$ python3 -q
>>> import numpy as np
>>> np.set_printoptions(precision=1, suppress=True, linewidth=200)
>>> E = np.loadtxt("dump.csv", delimiter=",")
>>> E
array([[ 18. ,   9.4,   2.2,  26.4, -36.9, -14.7,  15.8, -12.7,  -9.5, -19.2, -45.8],
       [ 17.7,   8.2,   1.8,  27.7, -35.2, -17.1,  15.9, -10.9,  -9.1, -17.3, -45.5],
       [-37.6,  -3.8,  30.7,  30.7,  10.6,   5.3,  -4.8,  65.7, -46.1, -15.6,  -9.9],
       [-37.9,  -1.6,  29.9,  29.7,   9.7,   3.9,  -4.2,  66.2, -44.3, -15.6, -11.7],
       [ 18.4,  10.9,   1. ,  27.5, -34.6, -15.2,  17.7, -11. ,  -7.9, -17.7, -43.9],
       [ 18.4,  11.8,   0.5,  27.6, -35.4, -14.7,  16. , -11.6,  -8.6, -17.8, -45.9],
       [-24.1,  -7.6, -20.5, -11. ,  26.1,  19. ,  -1.9, -17.2,   8.8,  -3. ,  -8.3],
       [ 18.8,   9.2,   0.9,  28.3, -33.9, -16.9,  15.9, -11. ,  -8.4, -19.5, -47.8],
       [-23. ,  -6. , -20.8, -12. ,  27. ,  17.6,   0.3, -19. ,   9.4,  -4.6,  -4.1],
       [-26.2,  -7.5, -19.1, -11.4,  25.9,  16.8,   0.7, -18.3,  10.9,  -5.5,  -5.6]])
>>> Uu, sig, VT = np.linalg.svd(E)
>>> sig
array([172.5, 143.9,  76. ,   4.6,   4.1,   3.8,   2.9,   2. ,   1.3,   0.8])
>>> out = Uu[:, :3] @ np.diag(sig[:3]) @ VT[:3]
>>> np.linalg.matrix_rank(out)
np.int64(3)
>>> J = np.loadtxt("arr.csv", delimiter=",")
>>> J
array([[ 0., 27., 27.,  0., 24., 11.,  0.,  0., 11.,  0.],
       [ 0.,  7., 25.,  1., 20.,  8.,  0.,  0.,  0.,  0.],
       [ 0., 17., 22.,  0.,  1.,  0.,  0.,  0., 17.,  0.],
       [ 0.,  2., 14.,  0.,  2.,  1.,  0.,  1.,  0.,  6.],
       [ 0.,  3., 15.,  0.,  8.,  3.,  0.,  0.,  0.,  2.],
       [ 0., 10., 26.,  0.,  8.,  0.,  0.,  0.,  9.,  0.],
       [ 4.,  0., 25.,  0.,  1.,  0.,  0.,  0.,  0.,  0.],
       [ 0., 10., 43.,  0., 14.,  5.,  0.,  0.,  0.,  4.],
       [ 0.,  8., 15.,  0.,  8.,  1.,  0.,  0.,  6.,  0.],
       [ 0., 10., 24.,  0.,  8.,  8.,  0.,  9.,  0., 14.],
       [ 0., 19., 20.,  0., 12., 13.,  0., 17.,  0., 16.],
       [ 0.,  0., 21.,  0.,  0.,  0.,  0.,  0.,  7.,  0.],
       [ 0.,  5., 38.,  0.,  7.,  5.,  0.,  0.,  0., 14.],
       [ 0., 19., 32.,  0., 19., 15.,  0., 11.,  0., 14.],
       [ 0.,  0., 36.,  0., 12.,  0.,  0.,  0.,  1.,  0.],
       [ 0.,  9., 25.,  0., 21.,  8.,  0.,  0.,  0.,  0.],
       [ 0., 11., 12.,  0.,  6.,  0.,  0.,  0., 14.,  0.],
       [ 0., 14., 32.,  0., 14., 13.,  0., 13.,  0., 18.],
       [ 0., 13., 16.,  0.,  6.,  0.,  0.,  0., 18.,  0.],
       [ 0., 17., 26.,  0.,  6.,  3.,  0.,  0.,  8.,  4.],
       [ 0., 16., 39.,  0., 14.,  8.,  0.,  0.,  1.,  8.],
       [ 0., 15., 18.,  0., 20.,  9.,  0.,  0.,  4.,  0.],
       [ 0., 17., 14.,  0.,  3.,  0.,  0.,  0., 13.,  0.],
       [ 0.,  7., 11.,  0.,  6.,  1.,  0.,  0.,  5.,  0.],
       [ 0., 14., 15.,  0.,  2.,  0.,  0.,  0., 13.,  0.],
       [ 0., 15., 42.,  0., 16.,  7.,  0.,  0.,  2.,  4.],
       [ 0., 21., 31.,  0., 10.,  1.,  0.,  0., 15.,  0.]])
>>> out = J / np.sqrt((J ** 2).mean(axis=1, keepdims=True))
>>> np.linalg.matrix_rank(out) == np.linalg.matrix_rank(J)
np.True_
>>> np.linalg.matrix_rank(J - J.mean(axis=1, keepdims=True))
np.int64(9)
>>> out[3]
array([0. , 0.4, 2.8, 0. , 0.4, 0.2, 0. , 0.2, 0. , 1.2])
